$ ipython --no-banner

In [1]: import numpy as np

In [2]: import numpy.linalg as la

In [3]: np.set_printoptions(precision=2, suppress=True, linewidth=100, sign=" ")

In [4]: m1 = np.loadtxt("test11.csv", delimiter=",")

In [5]: m1
Out[5]: 
array([[  8.,  14.,   0.],
       [  8.,  14.,   0.],
       [  2.,   7.,   0.],
       [ 18.,  19.,   0.],
       [  2.,   3.,   1.],
       [ 14.,  21.,   0.],
       [  2.,   3.,   1.],
       [ 10.,  17.,   0.],
       [ 12.,  20.,   0.],
       [ 12.,  21.,   0.],
       [ 12.,  21.,   0.],
       [ 16.,  25.,   0.]])

In [6]: # rows 0 and 1 are equal

In [7]: Xc = m1 - m1.mean(axis=0)

In [8]: evecs = la.svd(Xc)[2][:1]

In [9]: B = Xc - Xc @ evecs.T @ evecs

In [10]: np.round(la.norm(B) / la.norm(Xc), 2)
Out[10]: np.float64(0.19)

In [11]: np.round(np.diag(evecs.T @ evecs), 2) + 0
Out[11]: array([ 0.34,  0.66,  0.  ])

In [12]: la.norm(B, axis=1).round(6).argmax()
Out[12]: np.int64(3)

In [13]: (Xc @ evecs.T).std(axis=0)
Out[13]: array([ 8.67])

In [14]: np.cov(Xc @ evecs.T, rowvar=False)
Out[14]: array( 81.93)

In [15]: t = np.radians(90)

In [16]: R = np.eye(3)

In [17]: R[2, 2] = R[1, 1] = np.cos(t)

In [18]: R[2, 1], R[1, 2] = -np.sin(t), np.sin(t)

In [19]: R.round(2) + 0
Out[19]: 
array([[ 1.,  0.,  0.],
       [ 0.,  0.,  1.],
       [ 0., -1.,  0.]])

In [20]: B = m1 @ R.T

In [21]: la.svd(m1, compute_uv=False), la.svd(B, compute_uv=False)
Out[21]: (array([ 69.79,   5.83,   1.41]), array([ 69.79,   5.83,   1.41]))

In [22]: B.round(2) + 0
Out[22]: 
array([[  8.,   0., -14.],
       [  8.,   0., -14.],
       [  2.,   0.,  -7.],
       [ 18.,   0., -19.],
       [  2.,   1.,  -3.],
       [ 14.,   0., -21.],
       [  2.,   1.,  -3.],
       [ 10.,   0., -17.],
       [ 12.,   0., -20.],
       [ 12.,   0., -21.],
       [ 12.,   0., -21.],
       [ 16.,   0., -25.]])

In [23]: np.allclose(la.norm(m1, axis=1), la.norm(B, axis=1))
Out[23]: True

In [24]: np.abs(B - m1).max(axis=0)
Out[24]: array([  0.,  25.,  25.])

In [25]: np.round(la.det(R), 2), np.trace(R)
Out[25]: (np.float64(1.0), np.float64(1.0))

In [26]: cent = m1[[7, 11]].astype(float)

In [27]: for _ in range(7):
    ...:     labels = la.norm(m1[:, None] - cent, axis=-1).argmin(axis=1)
    ...:     cent = np.array([m1[labels == j].mean(axis=0) for j in range(2)])
    ...: 

In [28]: labels
Out[28]: array([ 0,  0,  0,  1,  0,  1,  0,  1,  1,  1,  1,  1])

In [29]: cent[1] - cent[0]
Out[29]: array([ 9.03, 12.37, -0.4 ])

In [30]: mat = np.load("mat.npy")

In [31]: mat
Out[31]: 
array([[ 3, -2, -1],
       [ 3, -2, -1],
       [ 0,  0,  0],
       [ 3, -2, -1],
       [ 0,  0,  0],
       [ 0,  0,  0],
       [ 3, -2, -1],
       [ 0,  0,  0],
       [ 3,  1,  1],
       [ 5,  1,  4],
       [ 6, -1,  0],
       [ 0,  0,  0],
       [ 0,  0,  0],
       [ 8, -1,  3],
       [ 0,  0,  0],
       [ 0,  0,  0],
       [11,  0,  4],
       [ 5,  1,  4],
       [ 8, -1,  3],
       [ 3,  1,  1],
       [ 0,  0,  0],
       [ 0,  0,  0]])

In [32]: # row 1 repeats row 0

In [33]: U, s, Vh = la.svd(mat, full_matrices=False)

In [34]: (s > 1e-8).sum()
Out[34]: np.int64(3)

In [35]: s
Out[35]: array([ 20.84,   6.8 ,   1.83])

In [36]: np.round(U.T @ U, 2) + 0
Out[36]: 
array([[ 1.,  0.,  0.],
       [ 0.,  1.,  0.],
       [ 0.,  0.,  1.]])

In [37]: np.abs(U[:, 0]).round(6).argmax()
Out[37]: np.int64(16)

In [38]: round(float(np.sqrt((s ** 2).sum())), 2), round(float(la.norm(mat)), 2)
Out[38]: (22.0, 22.0)

In [39]: np.cumsum(s ** 2) / np.sum(s ** 2)
Out[39]: array([ 0.9 ,  0.99,  1.  ])
